% ipython --no-banner

In [1]: import numpy as np

In [2]: np.set_printoptions(precision=2, suppress=True, linewidth=100, sign=" ")

In [3]: A = np.array([[3, 0, 0], [-2, 0, 0], [1, 0, 0]])

In [4]: u = np.array([-1, 2, -3])

In [5]: np.convolve(A[2], u)
Out[5]: array([-1,  2, -3,  0,  0])

In [6]: np.correlate(A[2], A[0], "full")
Out[6]: array([ 0,  0,  3,  0,  0])

In [7]: np.polyval(u, A[2])
Out[7]: array([-2, -3, -3])

In [8]: C2 = A.T @ A

In [9]: (A @ A.T).shape
Out[9]: (3, 3)

In [10]: np.linalg.eigvalsh(C2)[::-1]
Out[10]: array([ 14.,   0.,   0.])

In [11]: np.diag(C2)
Out[11]: array([ 14,   0,   0])

In [12]: np.linalg.matrix_rank(C2)
Out[12]: np.int64(1)

In [13]: C2
Out[13]: 
array([[ 14,   0,   0],
       [  0,   0,   0],
       [  0,   0,   0]])

In [14]: np.trace(C2), (A ** 2).sum()
Out[14]: (np.int64(14), np.int64(14))

In [15]: np.round(np.abs(np.linalg.eigvals(A)).max(), 2)
Out[15]: np.float64(3.0)

In [16]: np.linalg.matrix_power(A, 2)
Out[16]: 
array([[ 9,  0,  0],
       [-6,  0,  0],
       [ 3,  0,  0]])

In [17]: np.allclose(A, A.T)
Out[17]: False

In [18]: np.sort(np.abs(np.linalg.eigvals(A)))
Out[18]: array([ 0.,  0.,  3.])

In [19]: np.allclose(A @ A.T, A.T @ A)
Out[19]: False

In [20]: np.round(np.linalg.det(A), 2)
Out[20]: np.float64(0.0)

In [21]: np.linalg.matrix_rank(A - A[0, 0] * np.eye(3))
Out[21]: np.int64(2)

In [22]: try:
    ...:     np.linalg.inv(A)
    ...: except np.linalg.LinAlgError as e:
    ...:     print("failed:", e)
    ...: 
failed: Singular matrix

In [23]: A @ A
Out[23]: 
array([[ 9,  0,  0],
       [-6,  0,  0],
       [ 3,  0,  0]])

In [24]: U, sig, VT = np.linalg.svd(A)

In [25]: np.argmax(sig[:-1] / (sig[1:] + 1e-6)) + 1
Out[25]: np.int64(1)

In [26]: A2 = U[:, :1] @ np.diag(sig[:1]) @ VT[:1]

In [27]: A2
Out[27]: 
array([[ 3.,  0.,  0.],
       [-2.,  0.,  0.],
       [ 1.,  0.,  0.]])

In [28]: np.linalg.matrix_rank(A2)
Out[28]: np.int64(1)

In [29]: round(np.linalg.norm(A - A2) / np.linalg.norm(A), 2)
Out[29]: np.float64(0.0)

In [30]: X = np.array([[1, 3, -3, 2], [0, -1, 3, 3], [0, 0, 0, 2], [0, 0, 0, 3]])

In [31]: [round(float(x), 2) for x in np.linalg.svd(X, compute_uv=False)[:3]]
Out[31]: [5.24, 5.17, 0.9]

In [32]: U, sig, VT = np.linalg.svd(X)

In [33]: evecs = VT[:(sig > 1e-8).sum()]

In [34]: rng = np.random.default_rng(64280)

In [35]: x0 = X[3] + -3 * X[2] + rng.integers(2) * np.eye(4)[2]

In [36]: x0
Out[36]: array([ 0.,  0.,  0., -3.])

In [37]: round(float(np.linalg.norm(x0 - evecs.T @ evecs @ x0)), 2)
Out[37]: 0.0

In [38]: np.round(evecs.T @ evecs, 2) + 0
Out[38]: 
array([[ 0.22,  0.39,  0.13,  0.  ],
       [ 0.39,  0.8 , -0.07,  0.  ],
       [ 0.13, -0.07,  0.98,  0.  ],
       [ 0.  ,  0.  ,  0.  ,  1.  ]])

In [39]: np.diag(evecs.T @ evecs)
Out[39]: array([ 0.22,  0.8 ,  0.98,  1.  ])

In [40]: np.linalg.matrix_power(X - np.diag(np.diag(X)), 4)
Out[40]: 
array([[ 0,  0,  0,  0],
       [ 0,  0,  0,  0],
       [ 0,  0,  0,  0],
       [ 0,  0,  0,  0]])

In [41]: np.linalg.matrix_rank(X - X[0, 0] * np.eye(4))
Out[41]: np.int64(3)

In [42]: np.sort(np.linalg.eigvals(X))
Out[42]: array([-1.,  0.,  1.,  3.])

In [43]: A2 = X / np.linalg.norm(X, axis=1, keepdims=True)

In [44]: C2 = A2 @ A2.T

In [45]: C2[0]
Out[45]: array([ 1.  , -0.29,  0.42,  0.42])

In [46]: np.argwhere(np.triu(np.abs(C2) > 0.95, 1))
Out[46]: array([[ 2,  3]])

In [47]: rk = np.linalg.matrix_rank(X)

In [48]: rk
Out[48]: np.int64(3)

In [49]: null = np.linalg.svd(X)[2][rk:].T

In [50]: np.round(X @ null, 2) + 0
Out[50]: 
array([[ 0.],
       [ 0.],
       [ 0.],
       [ 0.]])

In [51]: [int(np.linalg.matrix_rank(np.delete(X, i, axis=0))) for i in range(4)]
Out[51]: [2, 2, 3, 3]

In [52]: np.round(null[:, 0] / null[np.abs(null[:, 0]).round(6).argmax(), 0], 2) + 0
Out[52]: array([ 1.  , -0.5 , -0.17,  0.  ])

In [53]: [int(np.linalg.matrix_rank(X[:, :j + 1])) for j in range(4)]
Out[53]: [1, 2, 2, 3]

In [54]: null.shape
Out[54]: (4, 1)
